>>> import numpy as np
>>> np.set_printoptions(precision=2, suppress=True, linewidth=100, sign=" ")
>>> mat = np.load("block13.npy")
>>> mat
array([[-3,  2,  0,  0],
       [-3,  2,  0,  0],
       [ 9, -6,  6, -4],
       [ 9, -6,  6, -4]])
>>> Uu, sig, vt = np.linalg.svd(mat)
>>> np.argmax(sig[:-1] / (sig[1:] + 1e-6)) + 1
np.int64(2)
>>> sig.round(2) + 0
array([ 18.88,   2.75,   0.  ,   0.  ])
>>> A2 = Uu[:, :2] @ np.diag(sig[:2]) @ vt[:2]
>>> np.linalg.matrix_rank(mat, rtol=0.05)
np.int64(2)
>>> np.round(np.linalg.norm(mat - A2) / np.linalg.norm(mat), 2)
np.float64(0.0)
>>> A2 = mat[0, 0] * mat[1:] - np.outer(mat[1:, 0], mat[0])
>>> A2
array([[  0,   0,   0,   0],
       [  0,   0, -18,  12],
       [  0,   0, -18,  12]])
>>> np.flatnonzero(~A2.round(6).any(axis=1))
array([ 0])
>>> np.linalg.matrix_rank(A2), np.linalg.matrix_rank(mat)
(np.int64(1), np.int64(2))
>>> mat[:, 0] / mat[0, 0]
array([ 1.,  1., -3., -3.])
>>> r = np.linalg.matrix_rank(A2)
>>> r
np.int64(1)
>>> ns = np.linalg.svd(A2)[2][r:].T
>>> np.linalg.matrix_rank(A2.T @ A2), np.linalg.matrix_rank(A2 @ A2.T)
(np.int64(1), np.int64(1))
>>> ns.shape
(4, 3)
>>> [int(np.linalg.matrix_rank(np.delete(A2, i, axis=0))) for i in range(3)]
[1, 1, 1]
>>> np.round(np.linalg.norm(mat, 1), 2), round(float(np.linalg.norm(mat, np.inf)), 2)
(np.float64(24.0), 25.0)
>>> np.linalg.norm(mat, axis=1)
array([  3.61,   3.61,  13.  ,  13.  ])
>>> np.linalg.norm(mat, axis=0)
array([ 13.42,   8.94,   8.49,   5.66])
>>> np.round(np.linalg.norm(mat, 2), 2)
np.float64(18.88)
>>> round(float(np.linalg.norm(mat[1] - mat[3])), 2)
16.12
>>> round(float(np.linalg.norm(mat[1], 1)), 2), round(float(np.linalg.norm(mat[1], np.inf)), 2)
(5.0, 3.0)
>>> mat[1] @ mat[3]
np.int64(-39)
>>> m1 = np.load("m.npy")
>>> m1
array([[ 0.5 ,  0.  ,  0.  ,  0.  ,  0.5 ],
       [ 0.5 ,  0.5 ,  0.  ,  0.  ,  0.  ],
       [ 0.  ,  0.  ,  0.5 ,  0.  ,  0.5 ],
       [ 0.33,  0.33,  0.  ,  0.33,  0.  ],
       [ 0.  ,  0.  ,  0.  ,  0.33,  0.67]])
>>> x0 = np.array([-6, -2, -5, -5, -5])
>>> a = np.maximum(m1 @ x0, 0)
>>> m1.T @ a
array([ 0.,  0.,  0.,  0.,  0.])
>>> np.maximum(m1 @ x0, 0) - np.maximum(-m1 @ x0, 0)
array([-5.5 , -4.  , -5.  , -4.33, -5.  ])
>>> np.tanh(m1 @ x0)
array([-1., -1., -1., -1., -1.])
>>> x0 = np.array([0, 1, 2, 1, 1])
>>> m1 @ x0
array([ 0.5 ,  0.5 ,  1.5 ,  0.67,  1.  ])
>>> m1 @ np.ones(5)
array([ 1.,  1.,  1.,  1.,  1.])
>>> m1 @ (2 * x0)
array([ 1.  ,  1.  ,  3.  ,  1.33,  2.  ])
>>> (m1 @ x0).argmax()
np.int64(2)
